>>> import numpy as np
>>> np.set_printoptions(precision=2, suppress=True, linewidth=120, floatmode="fixed")
>>> mat = np.load("a.npy")
>>> mat
array([[  2,   6,   0,  -3,  -9,   0],
       [  0,   0,   2,   0,   0,  -3],
       [  6,   0,   4,  -9,   0,  -6],
       [  1,   3,   0,  -4, -12,   0],
       [  0,   0,   1,   0,   0,  -4],
       [  3,   0,   2, -12,   0,  -8]])
>>> x0 = np.array([0, 2, 1, -2, -1, -2])
>>> a = np.maximum(mat @ x0, 0)
>>> np.tanh(mat @ x0)
array([1.00, 1.00, 1.00, 1.00, 1.00, 1.00])
>>> rng = np.random.default_rng(198)
>>> lab = rng.permutation(6)
>>> lab
array([5, 3, 0, 1, 2, 4])
>>> A2 = mat[lab][:, lab]
>>> np.diag(A2)
array([-8, -4,  2,  0,  4,  0])
>>> np.trace(A2)
np.int64(-6)
>>> round(np.linalg.det(A2), 2), round(np.linalg.det(mat[lab]), 2)
(np.float64(-10125.0), np.float64(-10125.0))
>>> np.sort(np.abs(np.linalg.eigvals(A2)))
array([ 2.42,  2.42,  4.70,  5.75,  5.75, 11.18])
>>> np.allclose(A2, mat)
False
>>> x0 = np.array([-1, -1, -1, -2, -1, -1])
>>> y = mat @ x0
>>> beta, lr = np.zeros(6), 1 / np.linalg.norm(mat, 2) ** 2
>>> for i in range(6):
...     beta -= lr * mat.T @ (mat @ beta - y)
...     if i % 1 == 0: print(i, round(np.linalg.norm(mat @ beta - y), 2))
... 
0 8.73
1 8.46
2 8.21
3 7.97
4 7.74
5 7.51
>>> np.round(np.linalg.cond(mat), 2)
np.float64(28.08)
>>> A2 = np.linalg.invert(mat)
Traceback (most recent call last):
  File "<python-input-21>", line 1, in <module>
    A2 = np.linalg.invert(mat)
         ^^^^^^^^^^^^^^^^
AttributeError: module 'numpy.linalg' has no attribute 'invert'
>>> A2 = mat ** -1
Traceback (most recent call last):
  File "<python-input-22>", line 1, in <module>
    A2 = mat ** -1
         ~~~~^^~~~
ValueError: Integers to negative integer powers are not allowed.
>>> A2 = np.linalg.inv(mat)
>>> (np.abs(A2) > 1e-9).astype(int)
array([[0, 1, 1, 0, 1, 1],
       [1, 1, 1, 1, 1, 1],
       [0, 1, 0, 0, 1, 0],
       [0, 1, 1, 0, 1, 1],
       [1, 1, 1, 1, 1, 1],
       [0, 1, 0, 0, 1, 0]])
>>> A2
array([[ 0.00, -0.53,  0.27,  0.00,  0.40, -0.20],
       [ 0.27,  0.18, -0.09, -0.20, -0.13,  0.07],
       [ 0.00,  0.80,  0.00,  0.00, -0.60,  0.00],
       [-0.00, -0.13,  0.07, -0.00,  0.27, -0.13],
       [ 0.07,  0.04, -0.02, -0.13, -0.09,  0.04],
       [-0.00,  0.20, -0.00, -0.00, -0.40, -0.00]])
>>> np.allclose(A2, mat.T)
False
>>> round(np.linalg.cond(mat), 2)
np.float64(28.08)
>>> round(float(np.linalg.det(mat) * np.linalg.det(A2)), 2)
1.0
>>> np.round(mat @ A2, 2) + 0
array([[1.00, 0.00, 0.00, 0.00, 0.00, 0.00],
       [0.00, 1.00, 0.00, 0.00, 0.00, 0.00],
       [0.00, 0.00, 1.00, 0.00, 0.00, 0.00],
       [0.00, 0.00, 0.00, 1.00, 0.00, 0.00],
       [0.00, 0.00, 0.00, 0.00, 1.00, 0.00],
       [0.00, 0.00, 0.00, 0.00, 0.00, 1.00]])
>>> round(float(np.linalg.slogdet(mat)[0]), 2)
-1.0
>>> f, v = mat[5], mat[3]
>>> f @ f
np.int64(221)
>>> pr = (f @ v) / (f @ f) * f
>>> v - pr
array([  0.31,   3.00,  -0.46,  -1.23, -12.00,   1.85])
>>> (v - pr) @ f
np.float64(0.0)
>>> np.linalg.matrix_rank(np.outer(f, v))
np.int64(1)
>>> pr
array([ 0.69,  0.00,  0.46, -2.77,  0.00, -1.85])
>>> data = np.array([[2, 0, 1, 0, 3, 1, 1, 2, 0],
...     [4, 3, 0, 0, 4, 1, 1, 1, 0],
...     [5, 4, 1, 0, 3, 1, 0, 0, 3],
...     [3, 5, 5, 5, 3, 2, 4, 4, 4],
...     [2, 3, 2, 0, 2, 4, 1, 2, 0],
...     [3, 1, 4, 4, 3, 0, 2, 2, 1],
...     [5, 0, 4, 1, 5, 1, 5, 2, 2],
...     [5, 2, 5, 3, 4, 3, 3, 1, 4],
...     [0, 1, 2, 5, 5, 1, 3, 1, 0]])
>>> data[0] = data[4]
>>> data
array([[2, 3, 2, 0, 2, 4, 1, 2, 0],
       [4, 3, 0, 0, 4, 1, 1, 1, 0],
       [5, 4, 1, 0, 3, 1, 0, 0, 3],
       [3, 5, 5, 5, 3, 2, 4, 4, 4],
       [2, 3, 2, 0, 2, 4, 1, 2, 0],
       [3, 1, 4, 4, 3, 0, 2, 2, 1],
       [5, 0, 4, 1, 5, 1, 5, 2, 2],
       [5, 2, 5, 3, 4, 3, 3, 1, 4],
       [0, 1, 2, 5, 5, 1, 3, 1, 0]])
>>> # rows and columns are dependent
>>> lab = rng.permutation(9)
>>> lab
array([3, 0, 4, 1, 2, 7, 6, 5, 8])
>>> A2 = data[lab][:, lab]
>>> np.trace(A2)
np.int64(19)
>>> round(float(np.linalg.det(A2)), 2), round(float(np.linalg.det(data[lab])), 2)
(0.0, -0.0)
>>> np.round(np.sort(np.abs(np.linalg.eigvals(A2))), 2) + 0
array([ 0.00,  1.08,  1.67,  1.67,  3.06,  3.06,  4.10,  4.39, 19.82])
>>> arr = 4 * np.eye(4) + np.ones((4, 4))
>>> arr
array([[5.00, 1.00, 1.00, 1.00],
       [1.00, 5.00, 1.00, 1.00],
       [1.00, 1.00, 5.00, 1.00],
       [1.00, 1.00, 1.00, 5.00]])
>>> # symmetric, so the eigenvalues are real
>>> w, V = np.linalg.eigh(arr)
>>> np.linalg.eigvalsh(arr + 5 * np.eye(4))
array([ 9.00,  9.00,  9.00, 13.00])
>>> (w > 1e-8).sum(), (w < -1e-8).sum()
(np.int64(4), np.int64(0))
>>> w
array([4.00, 4.00, 4.00, 8.00])
>>> lab = rng.permutation(4)
>>> lab
array([3, 0, 1, 2])
>>> A2 = arr[lab][:, lab]
>>> A2
array([[5.00, 1.00, 1.00, 1.00],
       [1.00, 5.00, 1.00, 1.00],
       [1.00, 1.00, 5.00, 1.00],
       [1.00, 1.00, 1.00, 5.00]])
>>> np.allclose(A2, arr)
True
>>> K = np.load("block8.npy")
>>> K
array([[-20.62,  -5.33,  -9.98,  -6.98,  -8.64, -16.30, -19.95,  -6.31,  -2.66],
       [ 19.77,  -0.28,   5.16,   8.16,  16.61,  19.05,  25.49,  13.89,   7.44],
       [-10.21,  -4.03,  -6.08,  -3.08,  -2.13,  -7.18,  -8.24,  -1.11,  -0.05],
       [ -2.58,  -3.07,  -3.22,  -0.22,   2.64,  -0.50,   0.35,   2.71,   1.86],
       [ 18.63,  -0.42,   4.73,   7.73,  15.89,  18.05,  24.20,  13.31,   7.16],
       [ -7.63,  -3.70,  -5.11,  -2.11,  -0.52,  -4.93,  -5.34,   0.18,   0.59],
       [ -0.05,  -2.76,  -2.27,   0.73,   4.22,   1.71,   3.19,   3.97,   2.49],
       [ -5.85,  -3.48,  -4.44,  -1.44,   0.59,  -3.37,  -3.33,   1.07,   1.04],
       [  7.11,  -1.86,   0.42,   3.42,   8.69,   7.97,  11.25,   7.55,   4.28],
       [  7.39,  -1.83,   0.52,   3.52,   8.87,   8.22,  11.56,   7.69,   4.35],
       [ -3.04,  -3.13,  -3.39,  -0.39,   2.35,  -0.91,  -0.17,   2.48,   1.74],
       [ -5.85,  -3.48,  -4.45,  -1.45,   0.59,  -3.37,  -3.34,   1.07,   1.04],
       [ -8.02,  -3.75,  -5.26,  -2.26,  -0.77,  -5.27,  -5.78,  -0.01,   0.49],
       [ 11.26,  -1.34,   1.97,   4.97,  11.29,  11.60,  15.91,   9.63,   5.31],
       [-24.99,  -5.87, -11.62,  -8.62, -11.37, -20.12, -24.87,  -8.50,  -3.75],
       [ -3.49,  -3.19,  -3.56,  -0.56,   2.07,  -1.31,  -0.68,   2.25,   1.63],
       [  5.64,  -2.05,  -0.14,   2.86,   7.77,   6.68,   9.59,   6.82,   3.91],
       [-11.80,  -4.22,  -6.67,  -3.67,  -3.12,  -8.57, -10.02,  -1.90,  -0.45],
       [ -4.52,  -3.31,  -3.94,  -0.94,   1.43,  -2.20,  -1.83,   1.74,   1.37],
       [  0.69,  -2.66,  -1.99,   1.01,   4.68,   2.36,   4.03,   4.35,   2.67],
       [ -5.12,  -3.39,  -4.17,  -1.17,   1.05,  -2.73,  -2.51,   1.44,   1.22],
       [ -9.04,  -3.88,  -5.64,  -2.64,  -1.40,  -6.16,  -6.92,  -0.52,   0.24],
       [ -0.65,  -2.83,  -2.50,   0.50,   3.84,   1.18,   2.51,   3.67,   2.34],
       [  8.67,  -1.67,   1.00,   4.00,   9.67,   9.34,  13.01,   8.34,   4.67],
       [  3.92,  -2.26,  -0.78,   2.22,   6.70,   5.18,   7.66,   5.96,   3.48],
       [-22.41,  -5.55, -10.65,  -7.65,  -9.75, -17.86, -21.96,  -7.20,  -3.10],
       [  0.61,  -2.67,  -2.02,   0.98,   4.63,   2.28,   3.93,   4.30,   2.65],
       [ -6.66,  -3.58,  -4.75,  -1.75,   0.09,  -4.08,  -4.24,   0.67,   0.84],
       [ -3.22,  -3.15,  -3.46,  -0.46,   2.24,  -1.07,  -0.37,   2.39,   1.70],
       [  0.73,  -2.66,  -1.98,   1.02,   4.71,   2.39,   4.07,   4.37,   2.68],
       [  1.58,  -2.55,  -1.66,   1.34,   5.23,   3.13,   5.02,   4.79,   2.89],
       [  8.75,  -1.66,   1.03,   4.03,   9.72,   9.41,  13.10,   8.38,   4.69],
       [ -9.23,  -3.90,  -5.71,  -2.71,  -1.52,  -6.33,  -7.14,  -0.62,   0.19],
       [  1.30,  -2.59,  -1.76,   1.24,   5.06,   2.89,   4.72,   4.65,   2.83]])
>>> # rank 2
>>> U, sv, vt = np.linalg.svd(K)
>>> V = vt[:(sv > 1e-8).sum()]
>>> x0 = K[8] + 2 * K[0] + rng.integers(2) * np.eye(9)[7]
>>> x0
array([-34.14, -12.52, -19.55, -10.55,  -8.59, -24.62, -28.66,  -4.07,  -1.03])
>>> np.diag(V.T @ V)
array([0.37, 0.21, 0.26, 0.04, 0.27, 0.19, 0.32, 0.24, 0.10])
>>> np.linalg.matrix_rank(np.vstack([K, x0]))
np.int64(3)
